% python3 -q
>>> import numpy as np
>>> np.set_printoptions(precision=2, suppress=True, linewidth=140, floatmode="fixed")
>>> K = np.loadtxt("w.csv", delimiter=",")
>>> K
array([[ 2.00,  3.00,  0.00, -3.00,  3.00,  3.00],
       [ 1.00, -1.00, -1.00,  3.00, -1.00, -2.00],
       [-1.00, -1.00,  0.00, -3.00, -2.00, -2.00],
       [-3.00,  0.00,  3.00, -3.00,  1.00, -3.00],
       [ 5.00,  0.00, -3.00,  6.00,  0.00, -3.00]])
>>> Uu, s, VT = np.linalg.svd(K)
>>> s.round(2) + 0
array([10.86,  7.19,  3.74,  2.90,  0.00])
>>> np.argmax(s[:-1] / (s[1:] + 1e-6)) + 1
np.int64(4)
>>> B = Uu[:, :4] @ np.diag(s[:4]) @ VT[:4]
>>> np.linalg.matrix_rank(B)
np.int64(4)
>>> round(np.abs(K - B).max(), 2)
np.float64(0.0)
>>> Uu, s, VT = np.linalg.svd(K)
>>> evecs = VT[:(s > 1e-8).sum()]
>>> rng = np.random.default_rng(352)
>>> vec = K[1] + 3 * K[4] + rng.integers(2) * np.eye(6)[4]
>>> vec
array([ 16.00,  -1.00, -10.00,  21.00,  -1.00, -11.00])
>>> round(float(np.linalg.norm(vec - evecs.T @ evecs @ vec)), 2)
0.0
>>> np.linalg.matrix_rank(np.vstack([K, vec]))
np.int64(4)
>>> np.allclose(evecs.T @ evecs @ vec, vec)
True
>>> mat = np.loadtxt("sample2.csv", delimiter=",")
>>> mat
array([[ 0.61, -0.48,  9.97],
       [-4.57,  6.81,  5.72],
       [-4.96,  6.94, -5.21],
       [ 4.45, -6.65, -5.99],
       [ 4.87, -6.79,  5.49],
       [-5.02,  7.40,  4.48],
       [-1.00,  1.04, -9.90],
       [ 5.48, -7.77,  3.11],
       [ 5.60, -8.13, -1.57],
       [ 4.33, -6.49, -6.26],
       [-0.37,  0.93,  9.95],
       [ 5.36, -7.85, -3.11],
       [-2.95,  4.58,  8.39],
       [-2.41,  3.82,  8.92],
       [-4.68,  6.50, -5.98],
       [-1.93,  3.15,  9.29],
       [-4.69,  6.98,  5.41]])
>>> D = np.linalg.norm(mat[:, None] - mat[None], axis=-1)
>>> np.linalg.norm(mat, axis=1)
array([10.00, 10.00, 10.00, 10.00, 10.00, 10.00, 10.00, 10.00, 10.00, 10.00, 10.00, 10.00, 10.00, 10.00, 10.00, 10.00, 10.00])
>>> (D + 1e9 * np.eye(17)).round(6).argmin(axis=1)
array([10, 16, 14,  9,  7, 16, 14,  4, 11,  3,  0,  8, 13, 15,  2, 13,  1])
>>> D.shape
(17, 17)
>>> np.unravel_index(D.round(6).argmax(), D.shape)
(np.int64(2), np.int64(4))
>>> data = np.load("out10.npy")
>>> data
array([[ 2,  3,  8],
       [ 1,  1,  4],
       [ 0,  1,  0],
       [ 3,  3, 12],
       [ 3,  3, 12],
       [ 2,  0,  8]])
>>> np.linalg.matrix_rank(data, rtol=0.1)
np.int64(2)
>>> np.linalg.cond(data) > 100
np.True_
>>> np.argsort(-np.linalg.norm(data, axis=0).round(6), kind="stable")[:3]
array([2, 1, 0])
>>> [round(float(x), 2) for x in np.linalg.svd(data, compute_uv=False)[:3]]
[21.96, 2.36, 0.0]
>>> round(np.linalg.norm(data, 2) / np.linalg.norm(data), 2)
np.float64(0.99)
>>> r0, r1 = data[5], data[3]
>>> r0 @ r0
np.int64(68)
>>> pr = (r0 @ r1) / (r0 @ r0) * r0
>>> (r1 - pr) @ r0
np.float64(0.0)
>>> np.linalg.matrix_rank(np.outer(r0, r1))
np.int64(1)
>>> round(float(np.linalg.norm(r0 + r1) ** 2 + np.linalg.norm(r0 - r1) ** 2), 2)
460.0
>>> B = np.array([[0, 0], [2, 2], [0, 3]])
>>> np.linalg.matrix_rank(mat @ B)
np.int64(2)
>>> np.vstack([mat, B.T]).shape
(19, 3)
>>> np.einsum("ij,ij->i", mat, mat)
array([100.00, 100.00, 100.00, 100.00, 100.00, 100.00, 100.00, 100.00, 100.00, 100.00, 100.00, 100.00, 100.00, 100.00, 100.00, 100.00,
       100.00])
>>> B @ mat
Traceback (most recent call last):
  File "<python-input-42>", line 1, in <module>
    B @ mat
    ~~^~~~~
ValueError: matmul: Input operand 1 has a mismatch in its core dimension 0, with gufunc signature (n?,k),(k,m?)->(n?,m?) (size 17 is different from 2)
>>> Uu, s, VT = np.linalg.svd(data)
>>> s.round(2) + 0
array([21.96,  2.36,  0.00])
>>> B = Uu[:, :2] @ np.diag(s[:2]) @ VT[:2]
>>> np.linalg.matrix_rank(data, rtol=0.05)
np.int64(2)
>>> np.linalg.matrix_rank(B)
np.int64(2)
>>> round(np.abs(data - B).max(), 2)
np.float64(0.0)
>>> round(float(np.linalg.norm(data - B, 2)), 2), np.round(s[2], 2)
(0.0, np.float64(0.0))
>>> B.round(2) + 0
array([[ 2.00,  3.00,  8.00],
       [ 1.00,  1.00,  4.00],
       [ 0.00,  1.00,  0.00],
       [ 3.00,  3.00, 12.00],
       [ 3.00,  3.00, 12.00],
       [ 2.00,  0.00,  8.00]])
>>> np.round(np.linalg.norm(data - B) / np.linalg.norm(data), 2)
np.float64(0.0)
